>>> import numpy as np
>>> from numpy import linalg as LA
>>> np.set_printoptions(suppress=True, linewidth=160)
>>> M = np.load("layer1.npy")
>>> M.round(2) + 0
array([[ 2.23, -0.77,  1.62, -2.62,  2.89, -1.22, -0.34],
       [-1.48,  2.73,  0.17, -2.  ,  2.65,  2.06, -0.19],
       [ 2.77, -3.01,  0.86,  0.19, -0.62, -2.67, -0.04],
       [-2.66,  3.05, -0.74, -0.45,  0.93,  2.65,  0.  ],
       [ 0.64, -2.2 , -0.64,  2.57, -3.24, -1.46,  0.27],
       [ 2.41, -3.06,  0.5 ,  0.91, -1.46, -2.57,  0.05],
       [-0.93, -0.81, -1.31,  3.01, -3.54, -0.13,  0.35],
       [ 2.36, -3.05,  0.46,  0.99, -1.55, -2.55,  0.06],
       [ 2.41, -3.06,  0.5 ,  0.91, -1.45, -2.57,  0.05],
       [ 1.73, -0.09,  1.54, -2.88,  3.28, -0.66, -0.36],
       [-0.24,  1.88,  0.84, -2.76,  3.41,  1.14, -0.3 ],
       [-1.27,  2.61,  0.3 , -2.17,  2.83,  1.92, -0.22],
       [-0.42, -1.32, -1.12,  2.96, -3.55, -0.59,  0.34],
       [ 1.17,  0.56,  1.39, -3.  ,  3.5 , -0.1 , -0.36],
       [-0.72, -1.02, -1.24,  3.  , -3.56, -0.32,  0.35],
       [ 0.83, -2.33, -0.55,  2.47, -3.14, -1.6 ,  0.26],
       [-2.99,  2.68, -1.24,  0.73, -0.47,  2.56,  0.14],
       [ 0.84,  0.9 ,  1.28, -3.01,  3.55,  0.21, -0.35],
       [ 1.77, -0.15,  1.55, -2.87,  3.25, -0.71, -0.35],
       [ 2.88, -2.92,  1.01, -0.14, -0.23, -2.66, -0.07],
       [ 2.04, -2.98,  0.2 ,  1.44, -2.04, -2.39,  0.12],
       [-0.49, -1.25, -1.15,  2.97, -3.56, -0.53,  0.34],
       [ 2.24, -0.8 ,  1.62, -2.61,  2.87, -1.24, -0.34],
       [-0.09,  1.77,  0.91, -2.82,  3.46,  1.03, -0.31],
       [-0.79,  2.3 ,  0.57, -2.5 ,  3.16,  1.57, -0.26],
       [-2.94,  2.19, -1.48,  1.48, -1.4 ,  2.27,  0.22],
       [ 2.97, -2.32,  1.43, -1.33,  1.2 , -2.35, -0.21],
       [ 0.92, -2.39, -0.5 ,  2.41, -3.08, -1.67,  0.25],
       [ 2.7 , -3.04,  0.78,  0.37, -0.83, -2.66, -0.01],
       [-2.99,  2.47, -1.37,  1.11, -0.93,  2.44,  0.18]])
>>> # null space of dimension 5
>>> Xs = M - M.mean(axis=0)
>>> left, sigma, Vt = LA.svd(Xs, full_matrices=False)
>>> np.round(sigma ** 2 / (sigma ** 2).sum(), 2) + 0
array([0.61, 0.39, 0.  , 0.  , 0.  , 0.  , 0.  ])
>>> (np.sign(left[:, 0]) == np.sign(left[0, 0])).astype(int)
array([1, 1, 0, 1, 0, 0, 0, 0, 0, 1, 1, 1, 0, 1, 0, 0, 1, 1, 1, 0, 0, 0, 1, 1, 1, 1, 0, 0, 0, 1])
>>> print(np.round(Xs.mean(axis=0), 2) + 0)
[0. 0. 0. 0. 0. 0. 0.]
>>> np.abs(Vt[0]).argmax()
np.int64(4)
>>> np.round((sigma ** 2).sum() ** 2 / (sigma ** 4).sum(), 2)
np.float64(1.91)
